% python3 -q
>>> import numpy as np
>>> np.set_printoptions(precision=3, suppress=True, linewidth=160, legacy="1.25")
>>> rnd = lambda a: np.round(a, 3) + 0
>>> F, _ = np.linalg.qr(np.array([[2.2, -0.4, 0.8, 0.4],
...     [-2.7, 0.3, 2.1, 0.0],
...     [-0.4, 0.4, 1.5, 1.4],
...     [-0.1, -0.4, -0.5, -0.6]]))
>>> rnd(F)
array([[-0.627, -0.138, -0.747, -0.173],
       [ 0.77 , -0.177, -0.552, -0.266],
       [ 0.114,  0.619, -0.369,  0.684],
       [ 0.029, -0.753, -0.036,  0.657]])
>>> proj = np.triu(np.array([[-1, 0, 1, 1], [-3, -3, 1, 0], [-3, -2, 0, 1], [1, -1, -3, 1]]), 1) + np.eye(4)
>>> other = proj @ F @ np.linalg.inv(proj)
>>> rnd(np.poly(other))
array([ 1.   ,  0.516,  0.   , -0.516, -1.   ])
>>> rnd(np.linalg.det(other))
-1.0
>>> rnd(np.trace(other)), rnd(np.trace(F))
(-0.516, -0.516)
>>> rnd(proj @ F - F @ proj)
array([[ 0.143, -0.134,  0.361,  2.715],
       [ 0.114,  0.619, -0.962,  0.467],
       [ 0.029, -0.753, -0.769,  0.912],
       [ 0.   ,  0.   ,  0.724,  0.008]])
>>> vec = np.array([1, 1, 0, 0])
>>> rnd(np.einsum("ij,j->i", F, vec))
array([-0.766,  0.593,  0.733, -0.724])
>>> np.linalg.norm(F @ vec) <= np.linalg.norm(F, 2) * np.linalg.norm(vec) + 1e-9
True
>>> rnd((F * vec).sum(axis=1))
array([-0.766,  0.593,  0.733, -0.724])
>>> r0, r1 = F[1], F[3]
>>> rnd(r0 @ r1)
0.0
>>> pr = (r0 @ r1) / (r0 @ r0) * r0
>>> np.linalg.matrix_rank(np.outer(r0, r1))
1
>>> rnd(r1 - pr)
array([ 0.029, -0.753, -0.036,  0.657])
>>> K = np.load("case11.npy")
>>> K
array([[4., 3., 0., 0., 3., 3., 0., 0., 0., 0., 0.],
       [3., 4., 0., 0., 3., 3., 0., 0., 0., 0., 0.],
       [0., 0., 4., 3., 0., 0., 3., 3., 3., 0., 0.],
       [0., 0., 3., 4., 0., 0., 3., 3., 3., 0., 0.],
       [3., 3., 0., 0., 4., 3., 0., 0., 0., 0., 0.],
       [3., 3., 0., 0., 3., 4., 0., 0., 0., 0., 0.],
       [0., 0., 3., 3., 0., 0., 4., 3., 3., 0., 0.],
       [0., 0., 3., 3., 0., 0., 3., 4., 3., 0., 0.],
       [0., 0., 3., 3., 0., 0., 3., 3., 4., 0., 0.],
       [0., 0., 0., 0., 0., 0., 0., 0., 0., 4., 3.],
       [0., 0., 0., 0., 0., 0., 0., 0., 0., 3., 4.]])
>>> Lm = np.linalg.cholesky(K)
>>> np.linalg.eigvalsh(K).min() > 0
True
>>> rnd(np.diag(Lm) ** 2)
array([4.   , 1.75 , 4.   , 1.75 , 1.429, 1.3  , 1.429, 1.3  , 1.231, 4.   , 1.75 ])
>>> rnd(Lm)
array([[2.   , 0.   , 0.   , 0.   , 0.   , 0.   , 0.   , 0.   , 0.   , 0.   , 0.   ],
       [1.5  , 1.323, 0.   , 0.   , 0.   , 0.   , 0.   , 0.   , 0.   , 0.   , 0.   ],
       [0.   , 0.   , 2.   , 0.   , 0.   , 0.   , 0.   , 0.   , 0.   , 0.   , 0.   ],
       [0.   , 0.   , 1.5  , 1.323, 0.   , 0.   , 0.   , 0.   , 0.   , 0.   , 0.   ],
       [1.5  , 0.567, 0.   , 0.   , 1.195, 0.   , 0.   , 0.   , 0.   , 0.   , 0.   ],
       [1.5  , 0.567, 0.   , 0.   , 0.359, 1.14 , 0.   , 0.   , 0.   , 0.   , 0.   ],
       [0.   , 0.   , 1.5  , 0.567, 0.   , 0.   , 1.195, 0.   , 0.   , 0.   , 0.   ],
       [0.   , 0.   , 1.5  , 0.567, 0.   , 0.   , 0.359, 1.14 , 0.   , 0.   , 0.   ],
       [0.   , 0.   , 1.5  , 0.567, 0.   , 0.   , 0.359, 0.263, 1.109, 0.   , 0.   ],
       [0.   , 0.   , 0.   , 0.   , 0.   , 0.   , 0.   , 0.   , 0.   , 2.   , 0.   ],
       [0.   , 0.   , 0.   , 0.   , 0.   , 0.   , 0.   , 0.   , 0.   , 1.5  , 1.323]])
>>> Lm @ Lm.T
array([[4., 3., 0., 0., 3., 3., 0., 0., 0., 0., 0.],
       [3., 4., 0., 0., 3., 3., 0., 0., 0., 0., 0.],
       [0., 0., 4., 3., 0., 0., 3., 3., 3., 0., 0.],
       [0., 0., 3., 4., 0., 0., 3., 3., 3., 0., 0.],
       [3., 3., 0., 0., 4., 3., 0., 0., 0., 0., 0.],
       [3., 3., 0., 0., 3., 4., 0., 0., 0., 0., 0.],
       [0., 0., 3., 3., 0., 0., 4., 3., 3., 0., 0.],
       [0., 0., 3., 3., 0., 0., 3., 4., 3., 0., 0.],
       [0., 0., 3., 3., 0., 0., 3., 3., 4., 0., 0.],
       [0., 0., 0., 0., 0., 0., 0., 0., 0., 4., 3.],
       [0., 0., 0., 0., 0., 0., 0., 0., 0., 3., 4.]])
>>> arr = np.loadtxt("w.csv", delimiter=",")
>>> arr
array([[ 0.,  0.,  0.,  0.,  0.,  0.,  0., -1.,  0.],
       [ 0.,  0.,  0.,  0.,  0.,  2.,  2.,  0.,  0.],
       [ 2.,  0.,  0.,  0.,  2.,  0.,  0.,  0.,  0.],
       [ 0.,  0.,  0.,  2.,  0.,  0.,  0., -2.,  0.],
       [ 0.,  0.,  2.,  0.,  2.,  0., -2., -1.,  0.],
       [-1.,  0.,  1.,  0., -2.,  0.,  0.,  0.,  0.],
       [ 0.,  0.,  0.,  2.,  0.,  0.,  0., -1.,  0.]])
>>> th = np.radians(45)
>>> R = np.eye(9)
>>> R[3, 3] = R[5, 5] = np.cos(th)
>>> R[3, 5], R[5, 3] = -np.sin(th), np.sin(th)
>>> rnd(R)
array([[ 1.   ,  0.   ,  0.   ,  0.   ,  0.   ,  0.   ,  0.   ,  0.   ,  0.   ],
       [ 0.   ,  1.   ,  0.   ,  0.   ,  0.   ,  0.   ,  0.   ,  0.   ,  0.   ],
       [ 0.   ,  0.   ,  1.   ,  0.   ,  0.   ,  0.   ,  0.   ,  0.   ,  0.   ],
       [ 0.   ,  0.   ,  0.   ,  0.707,  0.   , -0.707,  0.   ,  0.   ,  0.   ],
       [ 0.   ,  0.   ,  0.   ,  0.   ,  1.   ,  0.   ,  0.   ,  0.   ,  0.   ],
       [ 0.   ,  0.   ,  0.   ,  0.707,  0.   ,  0.707,  0.   ,  0.   ,  0.   ],
       [ 0.   ,  0.   ,  0.   ,  0.   ,  0.   ,  0.   ,  1.   ,  0.   ,  0.   ],
       [ 0.   ,  0.   ,  0.   ,  0.   ,  0.   ,  0.   ,  0.   ,  1.   ,  0.   ],
       [ 0.   ,  0.   ,  0.   ,  0.   ,  0.   ,  0.   ,  0.   ,  0.   ,  1.   ]])
>>> other = arr @ R.T
>>> np.allclose(np.linalg.norm(arr, axis=1), np.linalg.norm(other, axis=1))
True
>>> np.linalg.cond(arr) > 100
True
>>> np.linalg.matrix_rank(arr, rtol=0.1)
6
>>> rnd(np.linalg.norm(arr, 2) / np.linalg.norm(arr))
0.62
>>> [round(float(x), 3) for x in np.linalg.svd(arr, compute_uv=False)[:3]]
[4.338, 3.617, 3.233]
>>> other = np.array([[-8, -5, 7, 4, -8, -4, 9, -3, -8, -8, 3, 4],
...     [6, -7, 0, 8, -1, 1, 5, -9, 4, -2, 7, -1],
...     [0, -4, 1, 9, -9, 3, 8, 1, -9, -7, 4, 1],
...     [-5, -5, 6, 9, 7, 1, 6, -6, 1, -2, 7, -2],
...     [-9, 6, 7, -5, 4, 6, 8, -7, 9, -1, 9, 6],
...     [-9, -1, 7, -6, 8, -9, 9, -3, 2, 8, 2, 0],
...     [7, 9, -4, 5, 5, 6, 0, 3, 4, 0, 5, -5],
...     [-7, 4, 8, -1, 8, 2, -5, 5, 1, -9, 3, 3],
...     [-8, 7, -4, -3, 1, -8, -2, 9, 8, -1, -7, 3],
...     [-2, 8, -6, 1, 5, -5, -8, 3, 9, -2, -7, -1],
...     [2, -1, -3, -7, -2, 8, 3, 6, -3, -1, -9, 7],
...     [1, 4, 3, -7, -4, -2, -2, 3, -8, 6, -7, 1]])
>>> other[-1] = other[0]
>>> mat = other + 0.05 * np.eye(12)
>>> mat
array([[-7.95, -5.  ,  7.  ,  4.  , -8.  , -4.  ,  9.  , -3.  , -8.  , -8.  ,  3.  ,  4.  ],
       [ 6.  , -6.95,  0.  ,  8.  , -1.  ,  1.  ,  5.  , -9.  ,  4.  , -2.  ,  7.  , -1.  ],
       [ 0.  , -4.  ,  1.05,  9.  , -9.  ,  3.  ,  8.  ,  1.  , -9.  , -7.  ,  4.  ,  1.  ],
       [-5.  , -5.  ,  6.  ,  9.05,  7.  ,  1.  ,  6.  , -6.  ,  1.  , -2.  ,  7.  , -2.  ],
       [-9.  ,  6.  ,  7.  , -5.  ,  4.05,  6.  ,  8.  , -7.  ,  9.  , -1.  ,  9.  ,  6.  ],
       [-9.  , -1.  ,  7.  , -6.  ,  8.  , -8.95,  9.  , -3.  ,  2.  ,  8.  ,  2.  ,  0.  ],
       [ 7.  ,  9.  , -4.  ,  5.  ,  5.  ,  6.  ,  0.05,  3.  ,  4.  ,  0.  ,  5.  , -5.  ],
       [-7.  ,  4.  ,  8.  , -1.  ,  8.  ,  2.  , -5.  ,  5.05,  1.  , -9.  ,  3.  ,  3.  ],
       [-8.  ,  7.  , -4.  , -3.  ,  1.  , -8.  , -2.  ,  9.  ,  8.05, -1.  , -7.  ,  3.  ],
       [-2.  ,  8.  , -6.  ,  1.  ,  5.  , -5.  , -8.  ,  3.  ,  9.  , -1.95, -7.  , -1.  ],
       [ 2.  , -1.  , -3.  , -7.  , -2.  ,  8.  ,  3.  ,  6.  , -3.  , -1.  , -8.95,  7.  ],
       [-8.  , -5.  ,  7.  ,  4.  , -8.  , -4.  ,  9.  , -3.  , -8.  , -8.  ,  3.  ,  4.05]])
>>> left, sigma, vt = np.linalg.svd(mat)
>>> np.argmax(sigma[:-1] / (sigma[1:] + 1e-6)) + 1
11
>>> other = left[:, :11] @ np.diag(sigma[:11]) @ vt[:11]
>>> np.linalg.matrix_rank(other)
11
>>> X = 0.5 ** np.abs(np.subtract.outer(np.arange(6), np.arange(6)))
>>> rnd(X)
array([[1.   , 0.5  , 0.25 , 0.125, 0.062, 0.031],
       [0.5  , 1.   , 0.5  , 0.25 , 0.125, 0.062],
       [0.25 , 0.5  , 1.   , 0.5  , 0.25 , 0.125],
       [0.125, 0.25 , 0.5  , 1.   , 0.5  , 0.25 ],
       [0.062, 0.125, 0.25 , 0.5  , 1.   , 0.5  ],
       [0.031, 0.062, 0.125, 0.25 , 0.5  , 1.   ]])
>>> vec = np.array([8, -1, 4, 1, -4, -9])
>>> rhs = X @ vec
>>> rnd(rhs)
array([  8.094,   4.188,   3.875,  -0.5  ,  -6.625, -10.062])
>>> rnd(np.linalg.solve(X, -2 * rhs))
array([-16.,   2.,  -8.,  -2.,   8.,  18.])
>>> other = X / np.sqrt((X ** 2).mean(axis=1, keepdims=True))
>>> np.linalg.matrix_rank(other) == np.linalg.matrix_rank(X)
True
